In [1]: import numpy as np

In [2]: import numpy.linalg as la

In [3]: np.set_printoptions(precision=2, suppress=True, linewidth=140, floatmode="fixed")

In [4]: def rnd(a):
   ...:     return np.round(a, 2) + 0
   ...: 

In [5]: mat = np.loadtxt("w.csv", delimiter=",")

In [6]: print(mat)
[[4.00 3.00 3.00]
 [3.00 4.00 3.00]
 [3.00 3.00 4.00]]

In [7]: Lm = la.cholesky(mat)

In [8]: print(Lm @ Lm.T)
[[4.00 3.00 3.00]
 [3.00 4.00 3.00]
 [3.00 3.00 4.00]]

In [9]: print(rnd(np.prod(np.diag(Lm)) ** 2), rnd(la.det(mat)))
10.0 10.0

In [10]: F = np.diag(np.array([-2, 0, 0])) + 5 * np.eye(3, k=1) + 5 * np.eye(3, k=-1)

In [11]: print(F)
[[-2.00  5.00  0.00]
 [ 5.00  0.00  5.00]
 [ 0.00  5.00  0.00]]

In [12]: w1 = np.array([[2, -1, 5], [-6, -7, 4], [5, -5, -5]])

In [13]: coef = np.array([0, -3, -3])

In [14]: H = np.maximum(F @ w1 + coef, 0)

In [15]: print(H)
[[ 0.00  0.00  7.00]
 [35.00  0.00  0.00]
 [ 0.00  0.00 17.00]]

In [16]: print(rnd((H > 0).mean(axis=0)))
[0.33 0.00 0.67]

In [17]: C = np.array([[-1, -1, -3], [3, 1, -2], [3, 1, -3]])

In [18]: print(w1 @ C)
[[ 10   2 -19]
 [ -3   3  20]
 [-35 -15  10]]

In [19]: A = np.loadtxt("data.csv", delimiter=",")

In [20]: print(A)
[[-1.77 -2.28 -0.82  2.49]
 [-1.59 -1.92 -1.42  1.50]
 [-3.13 -3.76 -2.90  2.84]
 [ 0.49  0.64  0.18 -0.74]
 [-1.49 -1.88 -0.90  1.87]]

In [21]: # rows and columns are dependent

In [22]: x0 = np.array([2, 1, 3, 1])

In [23]: print((A @ x0).argmax())
3

In [24]: print(A * x0)
[[-3.54 -2.28 -2.46  2.49]
 [-3.18 -1.92 -4.26  1.50]
 [-6.26 -3.76 -8.70  2.84]
 [ 0.98  0.64  0.54 -0.74]
 [-2.98 -1.88 -2.70  1.87]]

In [25]: print(rnd(A @ np.ones(4)))
[-2.38 -3.43 -6.95  0.57 -2.40]

In [26]: U, sigma, Vt = la.svd(A)

In [27]: vecs = Vt[:(sigma > 1e-8).sum()]

In [28]: rng = np.random.default_rng(37)

In [29]: x0 = A[2] + -3 * A[3] + rng.integers(2) * np.eye(4)[1]

In [30]: print(x0)
[-4.60 -5.68 -3.44  5.06]

In [31]: print(np.allclose(vecs.T @ vecs @ x0, x0))
True

In [32]: print(la.matrix_rank(np.vstack([A, x0])))
2

In [33]: J = np.load("out18.npy")

In [34]: print(J)
[[ 5.66  1.56  3.85  3.17]
 [ 0.98 -2.79 -5.53 -6.76]
 [ 6.52  1.70  5.87  1.50]
 [ 0.48  7.13 23.52 -8.17]
 [ 1.23 -4.60 -3.98 -6.42]
 [ 0.10 -3.41 -4.50 -6.56]
 [-1.37  9.23 24.52 -6.68]
 [-0.63  9.06 24.71 -7.83]
 [ 5.61  2.42  3.60  3.05]
 [ 5.23  3.33  5.02  2.84]
 [ 5.15  3.33  5.01  2.72]
 [-1.26  7.68 25.40 -9.74]
 [ 0.89  9.18 22.31 -5.89]
 [-0.66  8.68 22.79 -9.49]
 [ 2.34 -4.86 -4.01 -3.78]
 [ 0.17 -2.87 -3.33 -6.67]
 [ 5.39  4.97  5.56  1.93]
 [ 0.19  6.91 25.35 -6.93]
 [-0.05 -3.40 -4.47 -6.28]
 [ 0.24 -2.92 -3.65 -6.76]
 [-0.55 -3.40 -3.86 -6.62]
 [ 1.07 -2.58 -4.39 -3.44]
 [ 0.54  7.49 24.20 -7.57]
 [ 6.19  4.29  6.01  3.55]
 [ 6.67  4.06  3.63  1.95]
 [ 6.25  3.70  4.38  2.46]
 [ 1.57 -3.25 -4.96 -6.69]]

In [35]: Xc = J - J.mean(axis=0)

In [36]: U, sigma, Vt = la.svd(Xc, full_matrices=False)

In [37]: print(np.abs(U[:, 0]).argmax())
11

In [38]: print(rnd((sigma ** 2).sum() ** 2 / (sigma ** 4).sum()))
1.36

In [39]: print(np.abs(Vt[0]).argmax())
2

In [40]: print(rnd(sigma ** 2 / (sigma ** 2).sum()))
[0.85 0.15 0.00 0.00]

In [41]: print(np.searchsorted(np.cumsum(sigma ** 2) / (sigma ** 2).sum(), 0.9) + 1)
2

In [42]: data = np.load("block5.npy")

In [43]: print(data)
[[-3  0]
 [ 0  0]]

In [44]: # row 0 dominates

In [45]: print((la.matrix_power((data != 0) + (data.T != 0) + np.eye(2), 2) > 0).astype(int))
[[1 0]
 [0 1]]

In [46]: print(data @ data)
[[9 0]
 [0 0]]

In [47]: print(rnd(la.det(data)))
0.0

In [48]: U, sigma, Vt = la.svd(data)

In [49]: vecs = Vt[:(sigma > 1e-8).sum()]

In [50]: x0 = data[0] + -1 * data[1] + rng.integers(2) * np.eye(2)[1]

In [51]: print(x0)
[-3.00  1.00]

In [52]: print(np.diag(vecs.T @ vecs))
[1.00 0.00]

In [53]: print(np.allclose(vecs.T @ vecs @ x0, x0))
False

In [54]: W0 = np.array([[0, 1, 0], [1, 0, 1], [0, 1, 0]])

In [55]: # symmetric, so the eigenvalues are real

In [56]: B = W0 + rng.integers(-2, 3, (3, 2)) @ rng.integers(-2, 3, (2, 3))

In [57]: print(B)
[[-1  2  4]
 [ 2 -3 -5]
 [-2  1  6]]

In [58]: print(rnd(la.svd(B - W0, compute_uv=False)))
[9.96 2.21 0.00]

In [59]: print(la.matrix_rank(B - W0, tol=1e-8))
2

In [60]: print(rnd(la.eigvalsh(W0).min()))
-1.41

In [61]: u, v = W0[1], W0[0]

In [62]: print(u @ v)
0

In [63]: p = (u @ v) / (u @ u) * u

In [64]: print(p)
[0.00 0.00 0.00]

In [65]: print(np.outer(u, v))
[[0 1 0]
 [0 0 0]
 [0 1 0]]

In [66]: print(rnd(la.norm(u + v) ** 2 + la.norm(u - v) ** 2))
6.0

In [67]: z = rng.permutation(3)

In [68]: print(z)
[1 2 0]

In [69]: B = W0[z][:, z]

In [70]: print(rnd(la.det(B)), rnd(la.det(W0[z])))
0.0 0.0

In [71]: print(np.diag(B))
[0 0 0]

In [72]: print(rnd(np.sort(np.abs(la.eigvals(B)))))
[0.00 1.41 1.41]

In [73]: rank = la.matrix_rank(W0)

In [74]: print(rank)
2

In [75]: ns = la.svd(W0)[2][rank:].T

In [76]: print(la.matrix_rank(W0.T @ W0), la.matrix_rank(W0 @ W0.T))
2 2

In [77]: print([int(la.matrix_rank(W0[:i])) for i in range(1, len(W0) + 1)])
[1, 2, 2]

In [78]: print(W0 @ ns)
[[0.00]
 [0.00]
 [0.00]]

In [79]: print([int(la.matrix_rank(W0[:, :j + 1])) for j in range(3)])
[1, 2, 2]

In [80]: K = np.array([[0, 0, 2, 2], [2, 2, 2, 2], [2, 2, 0, 0]]) * (rng.random((3, 4)) < 0.3)

In [81]: print(K)
[[0 0 0 0]
 [2 2 0 2]
 [2 0 0 0]]

In [82]: Xc = J - J.mean(axis=0)

In [83]: vecs = la.svd(Xc)[2][:3]

In [84]: B = Xc - Xc @ vecs.T @ vecs

In [85]: print(rnd(np.cov(Xc @ vecs.T, rowvar=False)))
[[165.26   0.00   0.00]
 [  0.00  28.77   0.00]
 [  0.00   0.00   0.95]]

In [86]: print(la.norm(B, axis=1).round(6).argmax())
6

In [87]: print(rnd(np.diag(vecs.T @ vecs)))
[0.31 0.98 1.00 0.72]

In [88]: print(rnd(B.std(axis=0)))
[0.54 0.09 0.04 0.34]

In [89]: print(rnd(la.norm(B) / la.norm(Xc)))
0.05

In [90]: rank = la.matrix_rank(K)

In [91]: print(rank)
2

In [92]: ns = la.svd(K)[2][rank:].T

In [93]: print(rnd(ns @ ns.T))
[[ 0.00  0.00  0.00  0.00]
 [ 0.00  0.50  0.00 -0.50]
 [ 0.00  0.00  1.00  0.00]
 [ 0.00 -0.50  0.00  0.50]]

In [94]: print(rnd(K @ ns))
[[0.00 0.00]
 [0.00 0.00]
 [0.00 0.00]]

In [95]: print(ns.shape)
(4, 2)

In [96]: vals, vecs = la.eigh(data)

In [97]: print((vals > 1e-8).sum(), (vals < -1e-8).sum())
0 1

In [98]: print(vecs.T @ vecs)
[[1.00 0.00]
 [0.00 1.00]]

In [99]: print(rnd(la.eigvalsh(data @ data)))
[0.00 9.00]

In [100]: print(rnd(la.eigvalsh(data + 2 * np.eye(2))))
[-1.00  2.00]

In [101]: E = np.array([[-2.0, 3.0, 0.0, 0.0],
     ...:     [3.0, 1.0, 3.0, 0.0],
     ...:     [0.0, 3.0, -2.0, 3.0],
     ...:     [0.0, 0.0, 3.0, -1.0]])

In [102]: # symmetric

In [103]: print(rnd(np.poly(E)))
[  1.00   4.00 -24.00 -67.00  59.00]

In [104]: print(rnd(la.det(E[::-1])))
59.0

In [105]: print(np.einsum("ij,ji->", E, E))
64.0

In [106]: print(rnd(la.det(2 * E)), rnd(la.det(E)))
944.0 59.0

In [107]: z = rng.permutation(4)

In [108]: print(z)
[3 1 2 0]

In [109]: B = E[z][:, z]

In [110]: print(np.trace(B))
-4.0

In [111]: print(rnd(la.eigvalsh(E).min()))
-5.85

In [112]: print([round(float(la.det(E[:i, :i])), 2) + 0 for i in range(1, 5)])
[-2.0, -11.0, 40.0, 59.0]
